>>> import numpy as np
>>> np.set_printoptions(precision=2, suppress=True, linewidth=100, legacy="1.25")
>>> def rd(a):
...     return np.round(a, 2) + 0
... 
>>> X = np.load("run17.npy")
>>> X
array([[4., 1., 1., 1., 1.],
       [1., 4., 1., 1., 1.],
       [1., 1., 4., 1., 1.],
       [1., 1., 1., 4., 1.],
       [1., 1., 1., 1., 4.]])
>>> rd(np.linalg.matrix_power(X, 2))
array([[20., 11., 11., 11., 11.],
       [11., 20., 11., 11., 11.],
       [11., 11., 20., 11., 11.],
       [11., 11., 11., 20., 11.],
       [11., 11., 11., 11., 20.]])
>>> (X + X.T) / 2
array([[4., 1., 1., 1., 1.],
       [1., 4., 1., 1., 1.],
       [1., 1., 4., 1., 1.],
       [1., 1., 1., 4., 1.],
       [1., 1., 1., 1., 4.]])
>>> np.allclose(X @ X.T, X.T @ X)
True
>>> np.linalg.determinant(X)
Traceback (most recent call last):
  File "<python-input-8>", line 1, in <module>
    np.linalg.determinant(X)
    ^^^^^^^^^^^^^^^^^^^^^
AttributeError: module 'numpy.linalg' has no attribute 'determinant'
>>> np.trace(X)
20.0
>>> rd(np.abs(np.linalg.eigvals(X)).max())
8.0
>>> np.allclose(X, X.T)
True
>>> rd(np.sort(np.abs(np.linalg.eigvals(X))))
array([3., 3., 3., 3., 8.])
>>> rd(np.linalg.norm(X, "nuc"))
20.0
>>> rd(np.linalg.norm(X, axis=0))
array([4.47, 4.47, 4.47, 4.47, 4.47])
>>> X[3] @ X[2]
11.0
>>> E = np.array([[0, 0, 0, 0, 0, 1, 0, 0],
...     [0, 0, 0, 0, 0, 0, 1, 0],
...     [0, 0, 0, 0, 0, 1, 0, 0],
...     [0, 0, 0, 0, 0, 0, 0, 0],
...     [0, 0, 0, 0, 0, 0, 1, 0],
...     [1, 0, 1, 0, 0, 0, 0, 0],
...     [0, 1, 0, 0, 1, 0, 0, 1],
...     [0, 0, 0, 0, 0, 0, 1, 0]])
>>> # looks like rank 4
>>> U, sv, Vt = np.linalg.svd(E)
>>> vecs = Vt[:(sv > 1e-8).sum()]
>>> rng = np.random.default_rng(65085)
>>> x0 = E[1] + -2 * E[3] + rng.integers(2) * np.eye(8)[1]
>>> x0
array([0., 0., 0., 0., 0., 0., 1., 0.])
>>> np.allclose(vecs.T @ vecs @ x0, x0)
True
>>> rd(np.linalg.norm(x0 - vecs.T @ vecs @ x0))
0.0
>>> J = np.load("out11.npy")
>>> rd(J)
array([[ 0.35,  0.39,  0.39, -0.65, -0.39],
       [ 0.39,  0.77, -0.23,  0.39,  0.23],
       [ 0.39, -0.23,  0.77,  0.39,  0.23],
       [-0.65,  0.39,  0.39,  0.35, -0.39],
       [-0.39,  0.23,  0.23, -0.39,  0.77]])
>>> # symmetric, so the eigenvalues are real
>>> vals, vecs = np.linalg.eig(J)
>>> rd(vals)
array([ 1., -1.,  1.,  1.,  1.])
